In [1]: import numpy as np

In [2]: import numpy.linalg as la

In [3]: np.set_printoptions(precision=1, suppress=True, linewidth=160)

In [4]: mat = np.load("out7.npy")

In [5]: mat
Out[5]: 
array([[ 1.2,  0.8, -0.6, -0.3,  0.4,  2.7,  0.6, -0.5],
       [ 0.9,  0.9, -0.5, -0.4,  0.4,  2. ,  0.4, -0.4],
       [-1.1,  0. ,  0. ,  0.5,  0.1, -2.5, -0.8,  0.3]])

In [6]: round(mat[1] @ mat[0], 1)
Out[6]: np.float64(8.2)

In [7]: la.norm(mat, axis=1).argmax()
Out[7]: np.int64(0)

In [8]: la.norm(mat, axis=0)
Out[8]: array([1.9, 1.2, 0.8, 0.7, 0.6, 4.2, 1.1, 0.7])

In [9]: K = np.loadtxt("m.csv", delimiter=",")

In [10]: K
Out[10]: 
array([[ 0.,  0.,  0.],
       [-5.,  2., -3.],
       [ 0.,  0.,  0.],
       [ 0.,  0.,  0.],
       [ 2., -4.,  1.],
       [ 4., -7.,  6.],
       [ 0.,  0.,  0.],
       [ 2., -4.,  1.],
       [ 2., -3.,  5.],
       [ 0.,  0.,  0.],
       [ 2., -3.,  5.],
       [ 0.,  0.,  0.],
       [-5.,  2., -3.],
       [ 0.,  0.,  0.],
       [-3., -2., -2.],
       [ 0.,  0.,  0.],
       [ 0.,  0.,  0.],
       [ 0.,  0.,  0.]])

In [11]: Xc = K - K.mean(axis=0)

In [12]: vecs = la.svd(Xc)[2][:1]

In [13]: other = Xc - Xc @ vecs.T @ vecs

In [14]: (Xc @ vecs.T).std(axis=0)
Out[14]: array([3.7])

In [15]: np.cov(Xc @ vecs.T, rowvar=False)
Out[15]: array(14.8)

In [16]: other.std(axis=0)
Out[16]: array([0.8, 0.9, 0.7])

In [17]: np.diag(vecs.T @ vecs)
Out[17]: array([0.3, 0.3, 0.4])

In [18]: W0 = np.load("arr.npy")

In [19]: W0
Out[19]: 
array([[ 0.1, -1.5, -1. , -2.3,  0.2, -2.8, -0.1,  0.3],
       [-1.4,  0.9, -1. ,  1.6,  0.6, -1.4,  0.6,  0.7],
       [ 0.7,  4.5, -0.9,  0.8,  0.7,  0.7,  0.9,  1.1],
       [ 0.7,  0.9,  0.9, -0.4,  1.8,  0.3,  0.4,  0.4],
       [ 1.2, -0.6,  1.3, -0.8,  0.9,  1. ,  1. , -2.4],
       [ 0.5, -0.6, -1.2, -0.4, -2.3,  0.1,  0. ,  1.7],
       [ 1.6,  2.4,  2. ,  0.3, -0.8, -0.7,  0. ,  0. ],
       [ 1.4,  0.9,  0.5,  0.9,  1.7, -0.3,  0.2,  0. ]])

In [20]: round(float(la.det(W0)), 1)
Out[20]: -1512.7

In [21]: np.round((W0 - W0.T) / 2, 1) + 0
Out[21]: 
array([[ 0. , -0.1, -0.8, -1.5, -0.5, -1.6, -0.8, -0.5],
       [ 0.1,  0. , -2.8,  0.4,  0.6, -0.4, -0.9, -0.1],
       [ 0.8,  2.8,  0. ,  0. , -0.3,  1. , -0.6,  0.3],
       [ 1.5, -0.4,  0. ,  0. ,  1.3,  0.4,  0.1, -0.2],
       [ 0.5, -0.6,  0.3, -1.3,  0. ,  1.6,  0.9, -2. ],
       [ 1.6,  0.4, -1. , -0.4, -1.6,  0. ,  0.4,  1. ],
       [ 0.8,  0.9,  0.6, -0.1, -0.9, -0.4,  0. , -0.1],
       [ 0.5,  0.1, -0.3,  0.2,  2. , -1. ,  0.1,  0. ]])

In [22]: rng = np.random.default_rng(72)

In [23]: lab = rng.permutation(8)

In [24]: lab
Out[24]: array([6, 4, 3, 7, 1, 2, 5, 0])

In [25]: other = W0[lab][:, lab]

In [26]: np.diag(other)
Out[26]: array([ 0. ,  0.9, -0.4,  0. ,  0.9, -0.9,  0.1,  0.1])

In [27]: np.sort(np.abs(la.eigvals(other)))
Out[27]: array([1.5, 2.3, 2.3, 2.5, 2.5, 3. , 3. , 3.3])

In [28]: np.round(la.det(other), 1), round(la.det(W0[lab]), 1)
Out[28]: (np.float64(-1512.7), np.float64(-1512.7))

In [29]: other
Out[29]: 
array([[ 0. , -0.8,  0.3,  0. ,  2.4,  2. , -0.7,  1.6],
       [ 1. ,  0.9, -0.8, -2.4, -0.6,  1.3,  1. ,  1.2],
       [ 0.4,  1.8, -0.4,  0.4,  0.9,  0.9,  0.3,  0.7],
       [ 0.2,  1.7,  0.9,  0. ,  0.9,  0.5, -0.3,  1.4],
       [ 0.6,  0.6,  1.6,  0.7,  0.9, -1. , -1.4, -1.4],
       [ 0.9,  0.7,  0.8,  1.1,  4.5, -0.9,  0.7,  0.7],
       [ 0. , -2.3, -0.4,  1.7, -0.6, -1.2,  0.1,  0.5],
       [-0.1,  0.2, -2.3,  0.3, -1.5, -1. , -2.8,  0.1]])

In [30]: x0 = np.array([-2, -1, 0, -2, 2, 0, 2, 3])

In [31]: y = W0 @ x0

In [32]: y
Out[32]: array([ 7. ,  3.2, -1. ,  4.1, -3.6,  0.9, -7.8, -1.7])

In [33]: np.round(la.solve(W0, -1 * y), 1) + 0
Out[33]: array([ 2.,  1.,  0.,  2., -2.,  0., -2., -3.])

In [34]: np.round(la.solve(W0, W0[:, 5]), 1) + 0
Out[34]: array([0., 0., 0., 0., 0., 1., 0., 0.])

In [35]: x0 = np.array([4, 4, 4, 3, 1, 1, 0, 4])

In [36]: h = np.maximum(W0 @ x0, 0)

In [37]: np.maximum(W0 @ (3 * x0), 0)
Out[37]: array([ 0. ,  2.4, 76.2, 37.5,  0. ,  0. , 70.2, 45.9])

In [38]: W0 * (h > 1e-9)[:, None]
Out[38]: 
array([[ 0. , -0. , -0. , -0. ,  0. , -0. , -0. ,  0. ],
       [-1.4,  0.9, -1. ,  1.6,  0.6, -1.4,  0.6,  0.7],
       [ 0.7,  4.5, -0.9,  0.8,  0.7,  0.7,  0.9,  1.1],
       [ 0.7,  0.9,  0.9, -0.4,  1.8,  0.3,  0.4,  0.4],
       [ 0. , -0. ,  0. , -0. ,  0. ,  0. ,  0. , -0. ],
       [ 0. , -0. , -0. , -0. , -0. ,  0. ,  0. ,  0. ],
       [ 1.6,  2.4,  2. ,  0.3, -0.8, -0.7,  0. ,  0. ],
       [ 1.4,  0.9,  0.5,  0.9,  1.7, -0.3,  0.2,  0. ]])

In [39]: np.tanh(W0 @ x0)
Out[39]: array([-1. ,  0.7,  1. ,  1. , -1. , -0.9,  1. ,  1. ])

In [40]: W0.T @ h
Out[40]: array([ 84.3, 196.2,  42. ,  37.4,  48. ,  -0.6,  31.4,  33.5])

In [41]: Q, vecs = la.qr(W0[:, :7])[0], la.qr(W0[:, 7:])[0]

In [42]: sv = la.svd(Q.T @ vecs, compute_uv=False)

In [43]: sv
Out[43]: array([0.9])

In [44]: np.degrees(np.arccos(sv.clip(0, 1)))
Out[44]: array([27.8])

In [45]: data = np.load("a.npy")

In [46]: data
Out[46]: 
array([[1, 0, 0],
       [3, 1, 0],
       [2, 3, 1]])

In [47]: la.cond(data) > 100
Out[47]: np.False_

In [48]: np.argsort(-la.norm(data, axis=0).round(6), kind="stable")[:3]
Out[48]: array([0, 1, 2])

In [49]: arr = np.loadtxt("test4.csv", delimiter=",")

In [50]: arr.round(1) + 0
Out[50]: 
array([[ 0. ,  0. ,  0. ,  0. ],
       [ 0. ,  0.3, -0.3,  0.4],
       [ 0. , -0.3,  0.2, -0.3],
       [ 0. ,  0.4, -0.3,  0.5]])

In [51]: w, vecs = la.eigh(arr)

In [52]: x0 = np.array([5, 3, 2, 2])

In [53]: (np.sign(vecs[:, -1].round(6)) == np.sign(vecs[0, -1].round(6))).astype(int)
Out[53]: array([1, 1, 0, 1])

In [54]: np.round(vecs * np.maximum(w, 0) @ vecs.T, 1) + 0
Out[54]: 
array([[ 0. ,  0. ,  0. ,  0. ],
       [ 0. ,  0.3, -0.3,  0.4],
       [ 0. , -0.3,  0.2, -0.3],
       [ 0. ,  0.4, -0.3,  0.5]])

In [55]: round(x0 @ arr @ x0 / (x0 @ x0), 1), np.round(w[0], 1), w[-1]
Out[55]: (np.float64(0.1), np.float64(0.0), np.float64(1.0))

In [56]: np.round(vecs * np.abs(w) @ vecs.T, 1) + 0
Out[56]: 
array([[ 0. ,  0. ,  0. ,  0. ],
       [ 0. ,  0.3, -0.3,  0.4],
       [ 0. , -0.3,  0.2, -0.3],
       [ 0. ,  0.4, -0.3,  0.5]])

In [57]: np.round(la.eigvalsh(arr[1:, 1:]), 1) + 0
Out[57]: array([0., 0., 1.])

In [58]: other = np.array([[-4, -9, 1], [6, 5, 4], [9, 7, -4], [1, 5, -2], [9, 0, -7]])

In [59]: E = other.T @ other

In [60]: E
Out[60]: 
array([[215, 134, -81],
       [134, 180, -27],
       [-81, -27,  86]])

In [61]: round(la.eigvals(E).sum().real, 1)
Out[61]: np.float64(481.0)

In [62]: np.einsum("ij,ji->", E, E)
Out[62]: np.int64(136513)

In [63]: la.eigvals(E)
Out[63]: array([355.9,  30.7,  94.4])
